$ python -q
>>> import numpy as np
>>> from numpy import linalg as LA
>>> np.set_printoptions(precision=2, suppress=True, linewidth=100)
>>> rd = lambda a: np.round(a, 2) + 0
>>> rng = np.random.default_rng(51)
>>> z = rng.integers(0, 3, 10)
>>> mat = (z[:, None] == z) * 2 + np.eye(10)
>>> mat
array([[3., 0., 0., 0., 2., 0., 0., 0., 0., 0.],
       [0., 3., 2., 0., 0., 0., 0., 0., 2., 2.],
       [0., 2., 3., 0., 0., 0., 0., 0., 2., 2.],
       [0., 0., 0., 3., 0., 2., 2., 2., 0., 0.],
       [2., 0., 0., 0., 3., 0., 0., 0., 0., 0.],
       [0., 0., 0., 2., 0., 3., 2., 2., 0., 0.],
       [0., 0., 0., 2., 0., 2., 3., 2., 0., 0.],
       [0., 0., 0., 2., 0., 2., 2., 3., 0., 0.],
       [0., 2., 2., 0., 0., 0., 0., 0., 3., 2.],
       [0., 2., 2., 0., 0., 0., 0., 0., 2., 3.]])
>>> x0 = np.ones(10)
>>> for _ in range(3):
...     x0 = mat @ x0
...     x0 /= LA.norm(x0)
...     print(round(x0 @ mat @ x0, 2))
... 
8.71
8.91
8.97
>>> rd(x0)
array([0.06, 0.35, 0.35, 0.35, 0.06, 0.35, 0.35, 0.35, 0.35, 0.35])
>>> rd(LA.eigvalsh(mat)[-1])
np.float64(9.0)
>>> data = np.array([[0.0, 0.0, 0.0, 0.0, 4.0],
...     [0.0, 0.0, 0.0, 0.0, -9.0],
...     [0.0, 0.0, 0.0, 0.0, -1.0],
...     [0.0, 0.0, 0.0, 0.0, 9.0],
...     [4.0, -9.0, -1.0, 9.0, 0.0]])
>>> data
array([[ 0.,  0.,  0.,  0.,  4.],
       [ 0.,  0.,  0.,  0., -9.],
       [ 0.,  0.,  0.,  0., -1.],
       [ 0.,  0.,  0.,  0.,  9.],
       [ 4., -9., -1.,  9.,  0.]])
>>> rd(np.poly(data))
array([   1.,    0., -179.,    0.,    0.,    0.])
>>> np.einsum("ij,ji->", data, data)
np.float64(358.0)
>>> np.einsum("ii->", data)
np.float64(0.0)
>>> Y = data + rng.integers(-2, 3, (5, 2)) @ rng.integers(-2, 3, (2, 5))
>>> Y
array([[ -2.,   3.,  -1.,   1.,   0.],
       [ -2.,   0.,   2.,   1.,  -7.],
       [  0.,  -1.,   1.,   0.,   1.],
       [  4.,  -4.,   0.,  -2.,  13.],
       [  8., -13.,  -1.,   7.,   4.]])
>>> LA.matrix_rank(Y - data, tol=1e-8)
np.int64(2)
>>> np.abs(Y - data).sum(axis=1)
array([11.,  7.,  4., 14., 14.])
>>> M = np.load("dump.npy")
>>> rd(M)
array([[ 1.  ,  0.  ,  0.  ,  0.  ,  0.  ,  0.  ],
       [ 0.  ,  0.5 ,  0.87,  0.  ,  0.  ,  0.  ],
       [ 0.  , -0.87,  0.5 ,  0.  ,  0.  ,  0.  ],
       [ 0.  ,  0.  ,  0.  ,  1.  ,  0.  ,  0.  ],
       [ 0.  ,  0.  ,  0.  ,  0.  ,  1.  ,  0.  ],
       [ 0.  ,  0.  ,  0.  ,  0.  ,  0.  ,  1.  ]])
>>> np.allclose(M @ M.T, M.T @ M)
True
>>> np.trace(M)
np.float64(5.0)
>>> LA.determinant(M)
Traceback (most recent call last):
  File "<python-input-25>", line 1, in <module>
    LA.determinant(M)
    ^^^^^^^^^^^^^^
AttributeError: module 'numpy.linalg' has no attribute 'determinant'
>>> rd(M.T @ M)
array([[1., 0., 0., 0., 0., 0.],
       [0., 1., 0., 0., 0., 0.],
       [0., 0., 1., 0., 0., 0.],
       [0., 0., 0., 1., 0., 0.],
       [0., 0., 0., 0., 1., 0.],
       [0., 0., 0., 0., 0., 1.]])
>>> rd(LA.svd(M, compute_uv=False))
array([1., 1., 1., 1., 1., 1.])
>>> x0 = np.array([-2, -2, 0, -1, 2, -2])
>>> rd(np.sort(np.abs(np.degrees(np.angle(LA.eigvals(M))))))
array([ 0.,  0.,  0.,  0., 60., 60.])
>>> rd(LA.norm(x0)), rd(LA.norm(M @ x0))
(np.float64(4.12), np.float64(4.12))
>>> rd(LA.inv(M))
array([[ 1.  ,  0.  ,  0.  ,  0.  ,  0.  ,  0.  ],
       [ 0.  ,  0.5 , -0.87,  0.  ,  0.  ,  0.  ],
       [ 0.  ,  0.87,  0.5 ,  0.  ,  0.  ,  0.  ],
       [ 0.  ,  0.  ,  0.  ,  1.  ,  0.  ,  0.  ],
       [ 0.  ,  0.  ,  0.  ,  0.  ,  1.  ,  0.  ],
       [ 0.  ,  0.  ,  0.  ,  0.  ,  0.  ,  1.  ]])
>>> rd(LA.det(M))
np.float64(1.0)
>>> rd(M.T @ (M @ x0))
array([-2., -2.,  0., -1.,  2., -2.])
>>> 6 - LA.matrix_rank(M - np.eye(6), tol=1e-8)
np.int64(4)
>>> A = np.loadtxt("data.csv", delimiter=",")
>>> A
array([[ 3.,  5., -5.,  5., -1., -1., -1.,  1.,  3.,  4., -2.],
       [-2.,  3.,  5., -5.,  5., -1., -1., -1.,  1.,  3.,  4.],
       [ 4., -2.,  3.,  5., -5.,  5., -1., -1., -1.,  1.,  3.],
       [ 3.,  4., -2.,  3.,  5., -5.,  5., -1., -1., -1.,  1.],
       [ 1.,  3.,  4., -2.,  3.,  5., -5.,  5., -1., -1., -1.],
       [-1.,  1.,  3.,  4., -2.,  3.,  5., -5.,  5., -1., -1.],
       [-1., -1.,  1.,  3.,  4., -2.,  3.,  5., -5.,  5., -1.],
       [-1., -1., -1.,  1.,  3.,  4., -2.,  3.,  5., -5.,  5.],
       [ 5., -1., -1., -1.,  1.,  3.,  4., -2.,  3.,  5., -5.],
       [-5.,  5., -1., -1., -1.,  1.,  3.,  4., -2.,  3.,  5.],
       [ 5., -5.,  5., -1., -1., -1.,  1.,  3.,  4., -2.,  3.]])
>>> u = np.array([1, 1, 0])
>>> np.polyval(u, A[0])
array([12., 30., 20., 30.,  0.,  0.,  0.,  2., 12., 20.,  2.])
>>> np.cross(A[0, :3], A[5, :3])
array([20., -4.,  8.])
